$ python3 -q
>>> import numpy as np
>>> np.set_printoptions(precision=4, suppress=True, linewidth=120, floatmode="fixed")
>>> def rd(a):
...     return np.round(a, 4) + 0
... 
>>> F = np.load("arr.npy")
>>> F
array([[-24, -18,  -8,  -6],
       [  0,  18,   0,   6],
       [  0,   0, -16, -12],
       [  0,   0,   0,  12]])
>>> O, vecs = np.linalg.qr(F[:, :2])[0], np.linalg.qr(F[:, 2:])[0]
>>> sv = np.linalg.svd(O.T @ vecs, compute_uv=False)
>>> print(rd(np.degrees(np.arccos(sv.clip(0, 1)))))
[63.4349 63.4349]
>>> rd(sv)
array([0.4472, 0.4472])
>>> print(rd(np.linalg.norm(O @ O.T - vecs @ vecs.T, 2)))
0.8944
>>> J = np.load("mat.npy")
>>> print(J)
[[ 9.0000  0.0000  6.0000  6.0000]
 [ 0.0000  5.0000  0.0000  0.0000]
 [ 6.0000  0.0000 14.0000  9.0000]
 [ 6.0000  0.0000  9.0000 14.0000]]
>>> w, vecs = np.linalg.eigh(J)
>>> x0 = np.array([-3, 2, -3, -3])
>>> rd(vecs * np.sqrt(w) @ vecs.T)
array([[2.7743, 0.0000, 0.8073, 0.8073],
       [0.0000, 2.2361, 0.0000, 0.0000],
       [0.8073, 0.0000, 3.4470, 1.2109],
       [0.8073, 0.0000, 1.2109, 3.4470]])
>>> print((np.sign(vecs[:, -1].round(6)) == np.sign(vecs[0, -1].round(6))).astype(int))
[1 0 1 1]
>>> rd(x0 @ J @ x0 / (x0 @ x0)), rd(w[0]), rd(w[-1])
(np.float64(23.5806), np.float64(5.0), np.float64(27.0))
>>> print(rd(vecs * np.abs(w) @ vecs.T))
[[ 9.0000  0.0000  6.0000  6.0000]
 [ 0.0000  5.0000  0.0000  0.0000]
 [ 6.0000  0.0000 14.0000  9.0000]
 [ 6.0000  0.0000  9.0000 14.0000]]
>>> rd(np.linalg.eigvals(J))
array([ 5.0000, 27.0000,  5.0000,  5.0000])
>>> np.kron(np.eye(2, dtype=int), J)
array([[ 9.0000,  0.0000,  6.0000,  6.0000,  0.0000,  0.0000,  0.0000,  0.0000],
       [ 0.0000,  5.0000,  0.0000,  0.0000,  0.0000,  0.0000,  0.0000,  0.0000],
       [ 6.0000,  0.0000, 14.0000,  9.0000,  0.0000,  0.0000,  0.0000,  0.0000],
       [ 6.0000,  0.0000,  9.0000, 14.0000,  0.0000,  0.0000,  0.0000,  0.0000],
       [ 0.0000,  0.0000,  0.0000,  0.0000,  9.0000,  0.0000,  6.0000,  6.0000],
       [ 0.0000,  0.0000,  0.0000,  0.0000,  0.0000,  5.0000,  0.0000,  0.0000],
       [ 0.0000,  0.0000,  0.0000,  0.0000,  6.0000,  0.0000, 14.0000,  9.0000],
       [ 0.0000,  0.0000,  0.0000,  0.0000,  6.0000,  0.0000,  9.0000, 14.0000]])
>>> print(rd(np.poly(J)))
[    1.0000   -42.0000   480.0000 -2150.0000  3375.0000]
>>> np.einsum("ij,ji->", J, J)
np.float64(804.0)
>>> print(rd(np.linalg.det(2 * J)), rd(np.linalg.det(J)))
54000.0 3375.0
>>> x0 = np.ones(4)
>>> for _ in range(5):
...     x0 = J @ x0
...     x0 /= np.linalg.norm(x0)
...     print(round(x0 @ J @ x0, 4))
... 
26.7207
26.9903
26.9997
27.0
27.0
>>> rd(np.linalg.eigvalsh(J)[-1])
np.float64(27.0)
